In [1]: import numpy as np

In [2]: np.set_printoptions(precision=3, suppress=True, linewidth=120, legacy="1.25")

In [3]: F = np.load("w.npy")

In [4]: print(F)
[[-1 -3  1  1  2 -2]
 [ 3  0  2  0  2  3]
 [-3 -3 -3  2  1 -2]
 [-3 -3 -1  1  2 -2]]

In [5]: def softmax(z):
   ...:     e = np.exp(z - z.max(axis=-1, keepdims=True))
   ...:     return e / e.sum(axis=-1, keepdims=True)
   ...: 

In [6]: softmax(F[2] + -3)
Out[6]: array([0.005, 0.005, 0.005, 0.711, 0.262, 0.013])

In [7]: print(softmax(F).sum(axis=1))
[1. 1. 1. 1.]

In [8]: print(softmax(F[2]))
[0.005 0.005 0.005 0.711 0.262 0.013]

In [9]: S = F @ F.T / np.sqrt(6)

In [10]: softmax(S)[2] @ F
Out[10]: array([-2.999, -3.   , -2.89 ,  1.945,  1.055, -2.   ])

In [11]: softmax(S).round(6).argmax(axis=1)
Out[11]: array([0, 1, 2, 2])

In [12]: cov = F.T @ F

In [13]: np.trace(cov), (F ** 2).sum()
Out[13]: (110, 110)

In [14]: np.linalg.svd(F, compute_uv=False) ** 2
Out[14]: array([82.408, 21.863,  4.933,  0.796])

In [15]: np.allclose(cov, cov.T)
Out[15]: True

In [16]: np.diag(cov)
Out[16]: array([28, 27, 15,  6, 13, 21])

In [17]: E = np.loadtxt("arr.csv", delimiter=",")

In [18]: E
Out[18]: 
array([[-0.283, -0.017,  0.258, -0.846, -0.271,  0.254],
       [-0.188, -0.831, -0.091, -0.01 , -0.236, -0.458],
       [ 0.33 ,  0.225, -0.608, -0.481,  0.12 , -0.474],
       [ 0.471, -0.469, -0.323, -0.095,  0.14 ,  0.652],
       [-0.235,  0.191, -0.54 ,  0.209, -0.723,  0.225],
       [-0.706, -0.043, -0.399, -0.017,  0.561,  0.159]])

In [19]: x = np.array([2, -3, 1, -1, 1, 2])

In [20]: E @ np.ones(6)
Out[20]: array([-0.904, -1.814, -0.89 ,  0.375, -0.873, -0.445])

In [21]: np.einsum("ij,j->i", E, x)
Out[21]: array([ 0.828,  0.885, -0.971,  3.564, -2.065, -0.787])

In [22]: np.allclose(E @ E.T, E.T @ E)
Out[22]: True

In [23]: np.round(np.linalg.det(E), 3)
Out[23]: -1.0

In [24]: print(np.allclose(E, E.T))
False

In [25]: E.inv()
AttributeError: 'numpy.ndarray' object has no attribute 'inv'


In [26]: np.sort(np.abs(np.linalg.eigvals(E)))
Out[26]: array([1., 1., 1., 1., 1., 1.])

In [27]: Y = E / np.sqrt((E ** 2).mean(axis=1, keepdims=True))

In [28]: np.linalg.norm(Y, axis=1)
Out[28]: array([2.449, 2.449, 2.449, 2.449, 2.449, 2.449])

In [29]: Y[0]
Out[29]: array([-0.692, -0.042,  0.632, -2.072, -0.663,  0.623])

In [30]: A = np.loadtxt("m.csv", delimiter=",")

In [31]: print(A)
[[-0.734  0.173  0.077  0.436  0.079 -0.126  0.395 -0.09   0.219]
 [ 0.449 -0.431  0.483  0.231  0.071 -0.084  0.422 -0.24   0.281]
 [ 0.326  0.25  -0.314  0.582  0.039  0.146 -0.305  0.116  0.514]
 [-0.286 -0.534 -0.101 -0.069  0.298  0.691 -0.143 -0.057  0.166]
 [ 0.    -0.208 -0.602 -0.394  0.093 -0.403  0.217 -0.143  0.448]
 [-0.204 -0.411  0.046  0.236 -0.284 -0.392 -0.596 -0.373 -0.046]
 [-0.122 -0.115  0.148 -0.171 -0.773  0.15   0.062  0.388  0.383]
 [ 0.122 -0.092 -0.479  0.28  -0.44   0.27   0.368 -0.336 -0.392]
 [ 0.     0.45   0.19  -0.306 -0.136  0.257 -0.102 -0.704  0.279]]

In [32]: left, sig, VT = np.linalg.svd(A, full_matrices=False)

In [33]: sig / sig[0]
Out[33]: array([1., 1., 1., 1., 1., 1., 1., 1., 1.])

In [34]: np.round(left.T @ left, 3) + 0
Out[34]: 
array([[1., 0., 0., 0., 0., 0., 0., 0., 0.],
       [0., 1., 0., 0., 0., 0., 0., 0., 0.],
       [0., 0., 1., 0., 0., 0., 0., 0., 0.],
       [0., 0., 0., 1., 0., 0., 0., 0., 0.],
       [0., 0., 0., 0., 1., 0., 0., 0., 0.],
       [0., 0., 0., 0., 0., 1., 0., 0., 0.],
       [0., 0., 0., 0., 0., 0., 1., 0., 0.],
       [0., 0., 0., 0., 0., 0., 0., 1., 0.],
       [0., 0., 0., 0., 0., 0., 0., 0., 1.]])

In [35]: np.round(VT @ VT.T, 3) + 0
Out[35]: 
array([[1., 0., 0., 0., 0., 0., 0., 0., 0.],
       [0., 1., 0., 0., 0., 0., 0., 0., 0.],
       [0., 0., 1., 0., 0., 0., 0., 0., 0.],
       [0., 0., 0., 1., 0., 0., 0., 0., 0.],
       [0., 0., 0., 0., 1., 0., 0., 0., 0.],
       [0., 0., 0., 0., 0., 1., 0., 0., 0.],
       [0., 0., 0., 0., 0., 0., 1., 0., 0.],
       [0., 0., 0., 0., 0., 0., 0., 1., 0.],
       [0., 0., 0., 0., 0., 0., 0., 0., 1.]])

In [36]: np.round(left.T @ A @ VT.T, 3) + 0
Out[36]: 
array([[1., 0., 0., 0., 0., 0., 0., 0., 0.],
       [0., 1., 0., 0., 0., 0., 0., 0., 0.],
       [0., 0., 1., 0., 0., 0., 0., 0., 0.],
       [0., 0., 0., 1., 0., 0., 0., 0., 0.],
       [0., 0., 0., 0., 1., 0., 0., 0., 0.],
       [0., 0., 0., 0., 0., 1., 0., 0., 0.],
       [0., 0., 0., 0., 0., 0., 1., 0., 0.],
       [0., 0., 0., 0., 0., 0., 0., 1., 0.],
       [0., 0., 0., 0., 0., 0., 0., 0., 1.]])

In [37]: round(np.sqrt((sig ** 2).sum()), 3), np.round(np.linalg.norm(A), 3)
Out[37]: (3.0, 3.0)
